>>> import numpy as np
>>> import numpy.linalg as la
>>> np.set_printoptions(precision=2, suppress=True, linewidth=140)
>>> K = np.load("arr.npy")
>>> K
array([[ 13.81,   4.65,  10.52,   5.17,  10.88],
       [ -1.54,   2.94,  -1.42,  -8.48,   0.64],
       [  7.01,   3.89,   5.23,  -0.88,   6.34],
       [  0.9 ,   3.21,   0.48,  -6.31,   2.27],
       [  8.77,   4.09,   6.6 ,   0.68,   7.51],
       [  7.89,   3.99,   5.91,  -0.1 ,   6.93],
       [  2.76,   3.42,   1.93,  -4.66,   3.51],
       [ -2.88,   2.79,  -2.46,  -9.67,  -0.25],
       [ -0.82,   3.02,  -0.86,  -7.84,   1.12],
       [ 20.02,   5.34,  15.35,  10.68,  15.01],
       [ 10.69,   4.3 ,   8.09,   2.39,   8.79],
       [ 30.67,   6.52,  23.64,  20.16,  22.12],
       [ 13.09,   4.57,   9.96,   4.53,  10.4 ],
       [ 16.66,   4.96,  12.74,   7.7 ,  12.77],
       [  6.49,   3.83,   4.82,  -1.35,   5.99],
       [ 11.69,   4.41,   8.87,   3.28,   9.46],
       [-10.84,   1.91,  -8.65, -16.74,  -5.56],
       [ 17.78,   5.09,  13.6 ,   8.69,  13.52],
       [ -3.53,   2.72,  -2.97, -10.25,  -0.69],
       [ 10.57,   4.29,   8.  ,   2.29,   8.71],
       [  5.34,   3.7 ,   3.93,  -2.37,   5.23],
       [  4.24,   3.58,   3.08,  -3.34,   4.49],
       [ 11.32,   4.37,   8.58,   2.95,   9.21]])
>>> # looks like rank 2
>>> r0 = np.array([1, -2])
>>> np.correlate(K[19], K[3], "full")
array([ 23.96, -57.01,  -3.86,  -9.32,  32.42, -24.36,  18.7 ,  30.04,   7.84])
>>> np.cross(K[19, :3], K[3, :3])
array([-23.64,   2.15,  30.09])
>>> np.polyval(r0, K[19])
array([8.57, 2.29, 6.  , 0.29, 6.71])
>>> d = la.norm(K[:, None] - K[None], axis=-1)
>>> np.unravel_index(d.round(6).argmax(), d.shape)
(np.int64(11), np.int64(16))
>>> np.flatnonzero(d[13] < d.mean() / 2)
array([ 0,  9, 12, 13, 17])
>>> d[:5, :5]
array([[ 0.  , 25.93, 11.49, 21.81,  8.52],
       [25.93,  0.  , 14.44,  4.12, 17.41],
       [11.49, 14.44,  0.  , 10.32,  2.97],
       [21.81,  4.12, 10.32,  0.  , 13.29],
       [ 8.52, 17.41,  2.97, 13.29,  0.  ]])
>>> (d + 1e9 * np.eye(23)).round(6).argmin(axis=1)
array([12,  8, 14,  8,  5,  4, 21, 18,  1, 17, 19,  9,  0, 17,  2, 22, 18, 13,  7, 10, 21, 20, 15])
>>> Ac = K - K.mean(axis=0)
>>> vecs = la.svd(Ac)[2][:2]
>>> Y = Ac - Ac @ vecs.T @ vecs
>>> la.norm(Y, axis=1).round(6).argmax()
np.int64(0)
>>> np.round(Y.std(axis=0), 2) + 0
array([0., 0., 0., 0., 0.])
>>> cent = K[[21, 19]].astype(float)
>>> for _ in range(4):
...     idx = la.norm(K[:, None] - cent, axis=-1).argmin(axis=1)
...     cent = np.array([K[idx == j].mean(axis=0) for j in range(2)])
... 
>>> idx
array([1, 0, 0, 0, 1, 1, 0, 0, 0, 1, 1, 1, 1, 1, 0, 1, 0, 1, 0, 1, 0, 0, 1])
>>> np.abs(cent[1] - cent[0]).argmax()
np.int64(0)
>>> np.bincount(idx)
array([11, 12])
>>> m1 = np.load("test15.npy")
>>> m1
array([[-2,  1,  2, -1,  0, -1, -2, -1, -1,  2,  2, -1, -2, -1],
       [ 1,  1,  1, -1,  2,  1, -2,  1, -2,  0,  2,  2, -1,  1],
       [ 2,  1, -2, -1,  2,  1, -1,  2,  0,  0, -1, -1, -2,  1],
       [-2,  1,  2, -1,  0,  0, -2,  0, -1,  0, -1,  0, -2,  2],
       [ 2,  0,  2, -2,  2,  0,  1,  2,  0,  1, -2,  2, -1, -1],
       [ 2,  0, -2,  1, -1,  0,  2,  0, -2, -2, -1, -2, -2, -1],
       [-1,  2, -2,  0, -2,  2,  0,  1,  0,  2, -1, -1,  1,  2],
       [ 1, -1,  2, -1, -1,  2,  1,  1,  2,  1,  2, -1,  2, -1],
       [ 0, -1, -1, -2, -1,  0, -1, -2,  1,  0,  2, -2,  2,  0],
       [ 2,  1,  2, -1,  2,  2,  0, -2,  0, -2, -2,  2,  1,  2],
       [-1, -2,  2,  0,  1, -1, -2, -2, -2, -2,  1, -2,  2, -2],
       [-2, -1,  2, -2, -2, -2,  1,  1,  0, -1, -2,  2,  0, -2],
       [-1,  1,  2, -1, -2,  0, -2,  0,  1,  2, -1,  2,  0, -2],
       [ 0, -1, -1,  1,  0,  2,  0,  2,  1,  1,  0,  2, -2, -2]])
>>> cov = m1.T @ m1
>>> la.matrix_rank(cov)
np.int64(14)
>>> np.trace(cov), (m1 ** 2).sum()
(np.int64(426), np.int64(426))
>>> np.diag(cov)
array([33, 18, 47, 21, 32, 24, 29, 29, 21, 28, 34, 40, 36, 34])
>>> O, vecs = la.qr(m1[:, :7])[0], la.qr(m1[:, 7:])[0]
>>> s = la.svd(O.T @ vecs, compute_uv=False)
>>> s.round(2) + 0
array([0.97, 0.81, 0.66, 0.59, 0.51, 0.06, 0.  ])
>>> data = np.load("x.npy")
>>> data
array([[ 1,  1, -1, -1, -1, -1,  1,  1],
       [ 1,  1,  1,  1, -1, -1, -1, -1],
       [ 1,  1,  1,  1,  1,  1,  1,  1],
       [ 1, -1,  1, -1, -1,  1, -1,  1],
       [ 1, -1, -1,  1, -1,  1,  1, -1],
       [ 1, -1,  1, -1,  1, -1,  1, -1],
       [ 1, -1, -1,  1,  1, -1, -1,  1],
       [ 1,  1, -1, -1,  1,  1, -1, -1]])
>>> x = np.array([1, 3, 2, -2, 4, -3, 1, 1])
>>> h = np.maximum(data @ x, 0)
>>> np.maximum(data @ (3 * x), 0)
array([15,  3, 21,  0,  0, 27,  3,  9])
>>> h
array([5, 1, 7, 0, 0, 9, 1, 3])
>>> np.flatnonzero(h > 1e-9)
array([0, 1, 2, 5, 6, 7])
>>> np.tanh(data @ x)
array([ 1.  ,  0.76,  1.  , -1.  , -1.  ,  1.  ,  0.76,  1.  ])
>>> data.T @ h
array([26,  6,  8, -8, 14, -6, 16,  0])
>>> Uu, s, Vt = la.svd(data, full_matrices=False)
>>> s / s[0]
array([1., 1., 1., 1., 1., 1., 1., 1.])
>>> np.round(Uu.T @ data @ Vt.T, 2) + 0
array([[2.83, 0.  , 0.  , 0.  , 0.  , 0.  , 0.  , 0.  ],
       [0.  , 2.83, 0.  , 0.  , 0.  , 0.  , 0.  , 0.  ],
       [0.  , 0.  , 2.83, 0.  , 0.  , 0.  , 0.  , 0.  ],
       [0.  , 0.  , 0.  , 2.83, 0.  , 0.  , 0.  , 0.  ],
       [0.  , 0.  , 0.  , 0.  , 2.83, 0.  , 0.  , 0.  ],
       [0.  , 0.  , 0.  , 0.  , 0.  , 2.83, 0.  , 0.  ],
       [0.  , 0.  , 0.  , 0.  , 0.  , 0.  , 2.83, 0.  ],
       [0.  , 0.  , 0.  , 0.  , 0.  , 0.  , 0.  , 2.83]])
>>> s
array([2.83, 2.83, 2.83, 2.83, 2.83, 2.83, 2.83, 2.83])
>>> np.cumsum(s ** 2) / np.sum(s ** 2)
array([0.13, 0.25, 0.38, 0.5 , 0.63, 0.75, 0.88, 1.  ])
>>> np.allclose(Uu * s @ Vt, data)
True
>>> np.round(Vt @ Vt.T, 2) + 0
array([[1., 0., 0., 0., 0., 0., 0., 0.],
       [0., 1., 0., 0., 0., 0., 0., 0.],
       [0., 0., 1., 0., 0., 0., 0., 0.],
       [0., 0., 0., 1., 0., 0., 0., 0.],
       [0., 0., 0., 0., 1., 0., 0., 0.],
       [0., 0., 0., 0., 0., 1., 0., 0.],
       [0., 0., 0., 0., 0., 0., 1., 0.],
       [0., 0., 0., 0., 0., 0., 0., 1.]])
>>> np.sqrt((s ** 2).sum()), np.round(la.norm(data), 2)
(np.float64(8.0), np.float64(8.0))
>>> F = np.loadtxt("sample10.csv", delimiter=",")
>>> F
array([[ 3.,  3.,  3.,  3.,  3.,  3.,  3.,  3.,  3.,  3.],
       [ 3.,  6.,  6.,  6.,  6.,  6.,  6.,  6.,  6.,  6.],
       [ 3.,  6.,  9.,  9.,  9.,  9.,  9.,  9.,  9.,  9.],
       [ 3.,  6.,  9., 12., 12., 12., 12., 12., 12., 12.],
       [ 3.,  6.,  9., 12., 15., 15., 15., 15., 15., 15.],
       [ 3.,  6.,  9., 12., 15., 18., 18., 18., 18., 18.],
       [ 3.,  6.,  9., 12., 15., 18., 21., 21., 21., 21.],
       [ 3.,  6.,  9., 12., 15., 18., 21., 24., 24., 24.],
       [ 3.,  6.,  9., 12., 15., 18., 21., 24., 27., 27.],
       [ 3.,  6.,  9., 12., 15., 18., 21., 24., 27., 30.]])
>>> def softmax(z):
...     e = np.exp(z - z.max(axis=-1, keepdims=True))
...     return e / e.sum(axis=-1, keepdims=True)
... 
>>> softmax(K).sum(axis=1)
array([1., 1., 1., 1., 1., 1., 1., 1., 1., 1., 1., 1., 1., 1., 1., 1., 1., 1., 1., 1., 1., 1., 1.])
>>> att = K @ K.T / np.sqrt(5)
>>> softmax(att)[5] @ K
array([30.67,  6.52, 23.64, 20.16, 22.12])
>>> softmax(att).round(6).argmax(axis=1)
array([11, 16, 11, 16, 11, 11, 11, 16, 16, 11, 11, 11, 11, 11, 11, 11, 16, 11, 16, 11, 11, 11, 11])
>>> w1 = np.array([[0, 5, 0],
...     [2, -7, -4],
...     [-3, 6, 8],
...     [-2, -7, 9],
...     [-3, -3, 0],
...     [-7, 8, 6],
...     [-4, 0, -2],
...     [-2, 4, -2],
...     [9, -1, 5],
...     [3, -5, 1]])
>>> coef = np.array([0, 0, 1])
>>> hid = np.maximum(F @ w1 + coef, 0)
>>> (hid > 0).astype(int)
array([[0, 0, 1],
       [0, 0, 1],
       [0, 0, 1],
       [0, 0, 1],
       [0, 0, 1],
       [0, 1, 1],
       [0, 0, 1],
       [0, 0, 1],
       [0, 0, 1],
       [0, 0, 1]])
>>> cent = np.array([[2, 0], [-2, -5], [3, 2]])
>>> w1 @ cent
array([[-10, -25],
       [  6,  27],
       [  6, -14],
       [ 37,  53],
       [  0,  15],
       [-12, -28],
       [-14,  -4],
       [-18, -24],
       [ 35,  15],
       [ 19,  27]])
>>> (hid @ cent).round(6).argmax(axis=1)
array([0, 0, 0, 0, 0, 0, 0, 0, 0, 0])
>>> E = np.load("out3.npy")
>>> E
array([[ 4., -2., -2.,  2.,  0.,  0.,  2.,  0.,  2., -1., -2., -2., -1., -2.],
       [ 0.,  2., -2., -1.,  2., -1.,  0., -1.,  1.,  2.,  1.,  2.,  2.,  0.],
       [ 0., -1., -1.,  1., -1.,  0., -2., -2.,  2.,  0., -1., -1.,  2.,  1.],
       [ 0., -2.,  1.,  1.,  0., -2., -1.,  0.,  1., -1., -2.,  2., -1.,  0.],
       [ 0.,  0.,  2., -1., -2.,  2.,  2.,  1.,  2.,  1.,  2.,  1.,  2., -2.],
       [ 0., -1., -2., -2.,  2.,  1.,  2., -2., -2.,  0.,  1., -2.,  1., -1.],
       [ 0., -2., -2., -1., -2., -2.,  0.,  0., -1.,  2.,  1.,  1.,  1., -1.],
       [ 0.,  1., -1.,  0., -2.,  0.,  2., -2., -1.,  1.,  2., -2.,  2.,  1.],
       [ 0., -2., -1., -2.,  1., -2.,  2., -2.,  2.,  2.,  0., -2., -1.,  0.],
       [ 0., -1., -2.,  2.,  1., -2., -2.,  1.,  2.,  1., -2.,  1., -2., -1.],
       [ 0.,  1., -1.,  0., -1.,  0.,  2., -2.,  0., -2.,  0.,  0.,  0.,  1.],
       [ 0., -1.,  2., -2.,  0., -2.,  1.,  0., -2.,  0.,  0., -2.,  0.,  1.],
       [ 0.,  0., -2.,  2.,  1., -1.,  1., -2.,  0., -2., -1., -1.,  0., -2.],
       [ 0.,  0.,  2.,  2.,  0., -2.,  0.,  0., -2.,  0.,  1., -1.,  2., -2.]])
>>> O, vecs = la.qr(E[:, :3])[0], la.qr(E[:, 3:])[0]
>>> s = la.svd(O.T @ vecs, compute_uv=False)
>>> np.degrees(np.arccos(s.clip(0, 1)))
array([ 3.82, 15.9 , 29.81])
>>> np.round(la.norm(O @ O.T - vecs @ vecs.T, 2), 2)
np.float64(1.0)
>>> W0 = np.load("m.npy")
>>> W0
array([[ 0.68, -0.19, -0.19, -0.19, -0.19, -0.19, -0.32,  0.32, -0.32,  0.06, -0.19],
       [-0.19,  0.88, -0.12, -0.12, -0.12, -0.12, -0.19,  0.19, -0.19,  0.04, -0.12],
       [-0.19, -0.12,  0.88, -0.12, -0.12, -0.12, -0.19,  0.19, -0.19,  0.04, -0.12],
       [-0.19, -0.12, -0.12,  0.88, -0.12, -0.12, -0.19,  0.19, -0.19,  0.04, -0.12],
       [-0.19, -0.12, -0.12, -0.12,  0.88, -0.12, -0.19,  0.19, -0.19,  0.04, -0.12],
       [-0.19, -0.12, -0.12, -0.12, -0.12,  0.88, -0.19,  0.19, -0.19,  0.04, -0.12],
       [-0.32, -0.19, -0.19, -0.19, -0.19, -0.19,  0.68,  0.32, -0.32,  0.06, -0.19],
       [ 0.32,  0.19,  0.19,  0.19,  0.19,  0.19,  0.32,  0.68,  0.32, -0.06,  0.19],
       [-0.32, -0.19, -0.19, -0.19, -0.19, -0.19, -0.32,  0.32,  0.68,  0.06, -0.19],
       [ 0.06,  0.04,  0.04,  0.04,  0.04,  0.04,  0.06, -0.06,  0.06,  0.99,  0.04],
       [-0.19, -0.12, -0.12, -0.12, -0.12, -0.12, -0.19,  0.19, -0.19,  0.04,  0.88]])
>>> rng = np.random.default_rng(24697)
>>> idx = rng.permutation(11)
>>> Y = W0[:, idx] * rng.choice([-1, 1], 11)
>>> Y
array([[-0.32, -0.06, -0.32,  0.19, -0.19,  0.19,  0.68,  0.19,  0.19,  0.19, -0.32],
       [-0.19, -0.04, -0.19,  0.12, -0.12, -0.88, -0.19,  0.12,  0.12,  0.12, -0.19],
       [-0.19, -0.04, -0.19,  0.12, -0.12,  0.12, -0.19,  0.12,  0.12, -0.88, -0.19],
       [-0.19, -0.04, -0.19,  0.12,  0.88,  0.12, -0.19,  0.12,  0.12,  0.12, -0.19],
       [-0.19, -0.04, -0.19,  0.12, -0.12,  0.12, -0.19,  0.12, -0.88,  0.12, -0.19],
       [-0.19, -0.04, -0.19, -0.88, -0.12,  0.12, -0.19,  0.12,  0.12,  0.12, -0.19],
       [-0.32, -0.06, -0.32,  0.19, -0.19,  0.19, -0.32,  0.19,  0.19,  0.19,  0.68],
       [ 0.32,  0.06, -0.68, -0.19,  0.19, -0.19,  0.32, -0.19, -0.19, -0.19,  0.32],
       [ 0.68, -0.06, -0.32,  0.19, -0.19,  0.19, -0.32,  0.19,  0.19,  0.19, -0.32],
       [ 0.06, -0.99,  0.06, -0.04,  0.04, -0.04,  0.06, -0.04, -0.04, -0.04,  0.06],
       [-0.19, -0.04, -0.19,  0.12, -0.12,  0.12, -0.19, -0.88,  0.12,  0.12, -0.19]])
>>> Uu, _, Vt = la.svd(W0.T @ Y)
>>> idx
array([ 8,  9,  7,  5,  3,  1,  0, 10,  4,  2,  6])
>>> np.round(Uu @ Vt, 2) + 0
array([[ 0.,  0.,  0.,  0.,  0.,  0.,  1.,  0.,  0.,  0.,  0.],
       [ 0.,  0.,  0.,  0.,  0., -1.,  0.,  0.,  0.,  0.,  0.],
       [ 0.,  0.,  0.,  0.,  0.,  0.,  0.,  0.,  0., -1.,  0.],
       [ 0.,  0.,  0.,  0.,  1.,  0.,  0.,  0.,  0.,  0.,  0.],
       [ 0.,  0.,  0.,  0.,  0.,  0.,  0.,  0., -1.,  0.,  0.],
       [ 0.,  0.,  0., -1.,  0.,  0.,  0.,  0.,  0.,  0.,  0.],
       [ 0.,  0.,  0.,  0.,  0.,  0.,  0.,  0.,  0.,  0.,  1.],
       [ 0.,  0., -1.,  0.,  0.,  0.,  0.,  0.,  0.,  0.,  0.],
       [ 1.,  0.,  0.,  0.,  0.,  0.,  0.,  0.,  0.,  0.,  0.],
       [ 0., -1.,  0.,  0.,  0.,  0.,  0.,  0.,  0.,  0.,  0.],
       [ 0.,  0.,  0.,  0.,  0.,  0.,  0., -1.,  0.,  0.,  0.]])
